% python3 -q
>>> import numpy as np
>>> np.set_printoptions(precision=2, suppress=True, linewidth=140)
>>> def rd(a):
...     return np.round(a, 2) + 0
... 
>>> rng = np.random.default_rng(10156)
>>> data = np.triu(rng.random((8, 8)) < 0.3, 1).astype(int)
>>> data = data + data.T
>>> data
array([[0, 0, 1, 1, 0, 0, 0, 0],
       [0, 0, 0, 0, 0, 0, 1, 0],
       [1, 0, 0, 1, 1, 1, 0, 0],
       [1, 0, 1, 0, 0, 1, 0, 0],
       [0, 0, 1, 0, 0, 0, 0, 1],
       [0, 0, 1, 1, 0, 0, 0, 0],
       [0, 1, 0, 0, 0, 0, 0, 0],
       [0, 0, 0, 0, 1, 0, 0, 0]])
>>> print(rd(np.linalg.eigvalsh(data).min()))
-1.85
>>> rd(np.sort(np.abs(np.linalg.eigvals(data))))
array([0.  , 0.56, 1.  , 1.  , 1.06, 1.35, 1.85, 2.71])
>>> K = np.loadtxt("w.csv", delimiter=",")
>>> rd(K)
array([[-0.36, -0.38, -0.21,  0.01, -0.53, -0.58,  0.19, -0.09,  0.14,  0.09],
       [-0.14, -0.23,  0.02,  0.01,  0.41, -0.37, -0.52, -0.12,  0.12, -0.57],
       [ 0.3 ,  0.  , -0.4 ,  0.75, -0.17, -0.03, -0.31,  0.22, -0.09,  0.04],
       [-0.14, -0.46, -0.12, -0.05, -0.33,  0.62, -0.12, -0.27, -0.29, -0.31],
       [ 0.36,  0.41, -0.21, -0.49, -0.46, -0.17, -0.23,  0.09, -0.12, -0.32],
       [-0.17, -0.06, -0.15, -0.27, -0.07,  0.22, -0.6 ,  0.1 ,  0.47,  0.49],
       [-0.52,  0.24,  0.33,  0.17, -0.25,  0.14, -0.04,  0.59,  0.07, -0.29],
       [ 0.17,  0.19,  0.04,  0.22, -0.18,  0.18,  0.19, -0.37,  0.75, -0.3 ],
       [-0.41,  0.54,  0.02,  0.2 , -0.07, -0.06, -0.23, -0.58, -0.27,  0.15],
       [ 0.33, -0.2 ,  0.77,  0.11, -0.31, -0.14, -0.28, -0.12, -0.06,  0.16]])
>>> z = rng.permutation(10)
>>> Y = K[:, z] * rng.choice([-1, 1], 10)
>>> print(rd(Y))
[[ 0.53 -0.38  0.09  0.14 -0.36  0.19 -0.58  0.01  0.09 -0.21]
 [-0.41 -0.23 -0.57  0.12 -0.14 -0.52 -0.37  0.01  0.12  0.02]
 [ 0.17  0.    0.04 -0.09  0.3  -0.31 -0.03  0.75 -0.22 -0.4 ]
 [ 0.33 -0.46 -0.31 -0.29 -0.14 -0.12  0.62 -0.05  0.27 -0.12]
 [ 0.46  0.41 -0.32 -0.12  0.36 -0.23 -0.17 -0.49 -0.09 -0.21]
 [ 0.07 -0.06  0.49  0.47 -0.17 -0.6   0.22 -0.27 -0.1  -0.15]
 [ 0.25  0.24 -0.29  0.07 -0.52 -0.04  0.14  0.17 -0.59  0.33]
 [ 0.18  0.19 -0.3   0.75  0.17  0.19  0.18  0.22  0.37  0.04]
 [ 0.07  0.54  0.15 -0.27 -0.41 -0.23 -0.06  0.2   0.58  0.02]
 [ 0.31 -0.2   0.16 -0.06  0.33 -0.28 -0.14  0.11  0.12  0.77]]
>>> Uu, _, Vh = np.linalg.svd(K.T @ Y)
>>> rd(Uu @ Vh)
array([[ 0.,  0.,  0.,  0.,  1.,  0.,  0.,  0.,  0.,  0.],
       [ 0.,  1.,  0.,  0.,  0.,  0.,  0.,  0.,  0.,  0.],
       [ 0.,  0.,  0.,  0.,  0.,  0.,  0.,  0.,  0.,  1.],
       [ 0.,  0.,  0.,  0.,  0.,  0.,  0.,  1.,  0.,  0.],
       [-1.,  0.,  0.,  0.,  0.,  0.,  0.,  0.,  0.,  0.],
       [ 0.,  0.,  0.,  0.,  0.,  0.,  1.,  0.,  0.,  0.],
       [ 0.,  0.,  0.,  0.,  0.,  1.,  0.,  0.,  0.,  0.],
       [ 0.,  0.,  0.,  0.,  0.,  0.,  0.,  0., -1.,  0.],
       [ 0.,  0.,  0.,  1.,  0.,  0.,  0.,  0.,  0.,  0.],
       [ 0.,  0.,  1.,  0.,  0.,  0.,  0.,  0.,  0.,  0.]])
>>> np.unravel_index(np.abs(K).argmax(), K.shape)
(np.int64(9), np.int64(2))
>>> K.shape
(10, 10)
>>> np.linalg.matrix_rank(K)
np.int64(10)
>>> rd(np.linalg.svd(K, compute_uv=False))
array([1., 1., 1., 1., 1., 1., 1., 1., 1., 1.])
>>> rd(K.sum(axis=1))
array([-1.71, -1.4 ,  0.32, -1.47, -1.14, -0.03,  0.44,  0.89, -0.72,  0.26])
>>> print(np.count_nonzero(K))
100
>>> A = np.loadtxt("case3.csv", delimiter=",")
>>> A
array([[ -3.,  -3.,  -3.,  -3.,  -3.,  -3.,  -3.,  -3.],
       [ -3.,  -6.,  -6.,  -6.,  -6.,  -6.,  -6.,  -6.],
       [ -3.,  -6.,  -9.,  -9.,  -9.,  -9.,  -9.,  -9.],
       [ -3.,  -6.,  -9., -12., -12., -12., -12., -12.],
       [ -3.,  -6.,  -9., -12., -15., -15., -15., -15.],
       [ -3.,  -6.,  -9., -12., -15., -18., -18., -18.],
       [ -3.,  -6.,  -9., -12., -15., -18., -21., -21.],
       [ -3.,  -6.,  -9., -12., -15., -18., -21., -24.]])
>>> print(np.all(np.linalg.eigvalsh(A) > 0))
False
>>> rd(np.linalg.eigvalsh(A).min())
np.float64(-88.1)
>>> try:
...     np.linalg.cholesky(A)
... except np.linalg.LinAlgError as e:
...     print("failed:", e)
... 
failed: Matrix is not positive definite
>>> ev, vecs = np.linalg.eigh(A)
>>> x0 = np.array([-3, 3, 5, 0, 1, -2, 4, -3])
>>> print(x0 @ A @ x0)
-375.0
>>> rd(x0 @ A @ x0 / (x0 @ x0)), rd(ev[0]), rd(ev[-1])
(np.float64(-5.14), np.float64(-88.1), np.float64(-0.78))
>>> np.abs(A).sum(axis=1).max(), rd(np.abs(ev).max())
(np.float64(108.0), np.float64(88.1))
>>> rd(vecs * np.abs(ev) @ vecs.T)
array([[ 3.,  3.,  3.,  3.,  3.,  3.,  3.,  3.],
       [ 3.,  6.,  6.,  6.,  6.,  6.,  6.,  6.],
       [ 3.,  6.,  9.,  9.,  9.,  9.,  9.,  9.],
       [ 3.,  6.,  9., 12., 12., 12., 12., 12.],
       [ 3.,  6.,  9., 12., 15., 15., 15., 15.],
       [ 3.,  6.,  9., 12., 15., 18., 18., 18.],
       [ 3.,  6.,  9., 12., 15., 18., 21., 21.],
       [ 3.,  6.,  9., 12., 15., 18., 21., 24.]])
>>> ev, vecs = np.linalg.eigh(A)
>>> (ev > 1e-8).sum(), (ev < -1e-8).sum()
(np.int64(0), np.int64(8))
>>> print(rd(np.linalg.eigvalsh(A @ A)))
[   0.6     0.74    1.08    1.89    4.26   14.25  100.29 7760.89]
>>> rd(ev.sum()), np.trace(A)
(np.float64(-108.0), np.float64(-108.0))
>>> rd(vecs.T @ vecs)
array([[1., 0., 0., 0., 0., 0., 0., 0.],
       [0., 1., 0., 0., 0., 0., 0., 0.],
       [0., 0., 1., 0., 0., 0., 0., 0.],
       [0., 0., 0., 1., 0., 0., 0., 0.],
       [0., 0., 0., 0., 1., 0., 0., 0.],
       [0., 0., 0., 0., 0., 1., 0., 0.],
       [0., 0., 0., 0., 0., 0., 1., 0.],
       [0., 0., 0., 0., 0., 0., 0., 1.]])
>>> rd(ev)
array([-88.1 , -10.01,  -3.77,  -2.07,  -1.37,  -1.04,  -0.86,  -0.78])
>>> rd(vecs.T @ A @ vecs)
array([[-88.1 ,   0.  ,   0.  ,   0.  ,   0.  ,   0.  ,   0.  ,   0.  ],
       [  0.  , -10.01,   0.  ,   0.  ,   0.  ,   0.  ,   0.  ,   0.  ],
       [  0.  ,   0.  ,  -3.77,   0.  ,   0.  ,   0.  ,   0.  ,   0.  ],
       [  0.  ,   0.  ,   0.  ,  -2.07,   0.  ,   0.  ,   0.  ,   0.  ],
       [  0.  ,   0.  ,   0.  ,   0.  ,  -1.37,   0.  ,   0.  ,   0.  ],
       [  0.  ,   0.  ,   0.  ,   0.  ,   0.  ,  -1.04,   0.  ,   0.  ],
       [  0.  ,   0.  ,   0.  ,   0.  ,   0.  ,   0.  ,  -0.86,   0.  ],
       [  0.  ,   0.  ,   0.  ,   0.  ,   0.  ,   0.  ,   0.  ,  -0.78]])
>>> q, vecs = np.linalg.qr(A[:, :4])[0], np.linalg.qr(A[:, 4:])[0]
>>> s = np.linalg.svd(q.T @ vecs, compute_uv=False)
>>> rd(np.degrees(np.arccos(s.clip(0, 1))))
array([ 3.76, 66.94, 90.  , 90.  ])
>>> Y = np.array([[0, 0, -2, 1, 1, 2, -1, -1, -2],
...     [0, -2, -2, 3, -2, 2, -1, 2, 3],
...     [-2, 1, -2, 2, 3, 2, 1, -3, -1],
...     [0, -2, 0, 3, -1, 3, 1, 0, -1],
...     [-1, 2, -2, 0, 1, 1, -1, 3, -3],
...     [1, -3, 2, 0, -1, 1, 1, 2, 0],
...     [-2, 2, 1, 3, -1, -2, 3, 0, -3],
...     [-3, 0, -3, -1, 0, -2, 1, 3, 2],
...     [-3, -2, -1, 2, -3, -1, 0, -3, 1]])
>>> F = Y - Y.T
>>> print(F)
[[ 0  0  0  1  2  1  1  2  1]
 [ 0  0 -3  5 -4  5 -3  2  5]
 [ 0  3  0  2  5  0  0  0  0]
 [-1 -5 -2  0 -1  3 -2  1 -3]
 [-2  4 -5  1  0  2  0  3  0]
 [-1 -5  0 -3 -2  0  3  4  1]
 [-1  3  0  2  0 -3  0 -1 -3]
 [-2 -2  0 -1 -3 -4  1  0  5]
 [-1 -5  0  3  0 -1  3 -5  0]]
>>> # skew-symmetric
>>> x0 = np.array([1, 2, 1, 3, 2, 2, 2, 3])
>>> a = np.maximum(A @ x0, 0)
>>> print(np.flatnonzero(a > 1e-9))
[]
>>> np.maximum(A @ (3 * x0), 0)
array([0., 0., 0., 0., 0., 0., 0., 0.])
>>> np.tanh(A @ x0)
array([-1., -1., -1., -1., -1., -1., -1., -1.])
>>> a
array([0., 0., 0., 0., 0., 0., 0., 0.])
>>> rd(F @ np.linalg.pinv(F) @ F)
array([[ 0.,  0.,  0.,  1.,  2.,  1.,  1.,  2.,  1.],
       [ 0.,  0., -3.,  5., -4.,  5., -3.,  2.,  5.],
       [ 0.,  3.,  0.,  2.,  5.,  0.,  0.,  0.,  0.],
       [-1., -5., -2.,  0., -1.,  3., -2.,  1., -3.],
       [-2.,  4., -5.,  1.,  0.,  2.,  0.,  3.,  0.],
       [-1., -5.,  0., -3., -2.,  0.,  3.,  4.,  1.],
       [-1.,  3.,  0.,  2.,  0., -3.,  0., -1., -3.],
       [-2., -2.,  0., -1., -3., -4.,  1.,  0.,  5.],
       [-1., -5.,  0.,  3.,  0., -1.,  3., -5.,  0.]])
>>> print(np.linalg.lstsq(F[:-1].T, F[-1])[2])
8
>>> rd(np.abs(np.linalg.eigvals(F)).max())
np.float64(12.02)
>>> np.linalg.matrix_power(F, 3)
array([[   0,  -74,   65,  -48,  -59, -107,   13, -116,  -56],
       [  74,    0,  555, -518,  525, -738,  394, -423, -627],
       [ -65, -555,    0, -167, -405,    8,   61,   66,  163],
       [  48,  518,  167,    0,  234, -341,   73, -136,   76],
       [  59, -525,  405, -234,    0, -373,  237, -385,  -91],
       [ 107,  738,   -8,  341,  373,    0, -210, -257, -212],
       [ -13, -394,  -61,  -73, -237,  210,    0,  191,  242],
       [ 116,  423,  -66,  136,  385,  257, -191,    0, -438],
       [  56,  627, -163,  -76,   91,  212, -242,  438,    0]])
>>> assert F == F.T
Traceback (most recent call last):
  File "<python-input-57>", line 1, in <module>
    assert F == F.T
           ^^^^^^^^
ValueError: The truth value of an array with more than one element is ambiguous. Use a.any() or a.all()
>>> F @ F
array([[ -12,   -8,  -12,    2,   -9,   -5,    6,    5,    5],
       [  -8, -113,   10,  -18,  -36,    3,   22,   -9,    9],
       [ -12,   10,  -38,   20,  -14,   31,  -13,   23,    9],
       [   2,  -18,   20,  -54,   -1,  -23,   15,   14,  -12],
       [  -9,  -36,  -14,   -1,  -59,    9,   -7,   13,   32],
       [  -5,    3,   31,  -23,    9,  -65,   27,  -29,   -6],
       [   6,   22,  -13,   15,   -7,   27,  -33,    9,    0],
       [   5,   -9,   23,   14,   13,  -29,    9,  -60,  -16],
       [   5,    9,    9,  -12,   32,   -6,    0,  -16,  -70]])
>>> rd(np.linalg.det(F))
np.float64(0.0)
>>> print(np.trace(F))
0
>>> W0 = np.array([[0, 0, 1, 0, 0],
...     [0, 0, 0, 0, 0],
...     [1, 0, 0, 0, 0],
...     [0, 0, 0, 0, 0],
...     [0, 0, 0, 0, 0]])
>>> rd(np.linalg.norm(W0, axis=0))
array([1., 0., 1., 0., 0.])
>>> rd(np.linalg.pinv(W0))
array([[0., 0., 1., 0., 0.],
       [0., 0., 0., 0., 0.],
       [1., 0., 0., 0., 0.],
       [0., 0., 0., 0., 0.],
       [0., 0., 0., 0., 0.]])
>>> W0[:, 0] @ W0[:, 2]
np.int64(0)
>>> W0 @ W0.T
array([[1, 0, 0, 0, 0],
       [0, 0, 0, 0, 0],
       [0, 0, 1, 0, 0],
       [0, 0, 0, 0, 0],
       [0, 0, 0, 0, 0]])
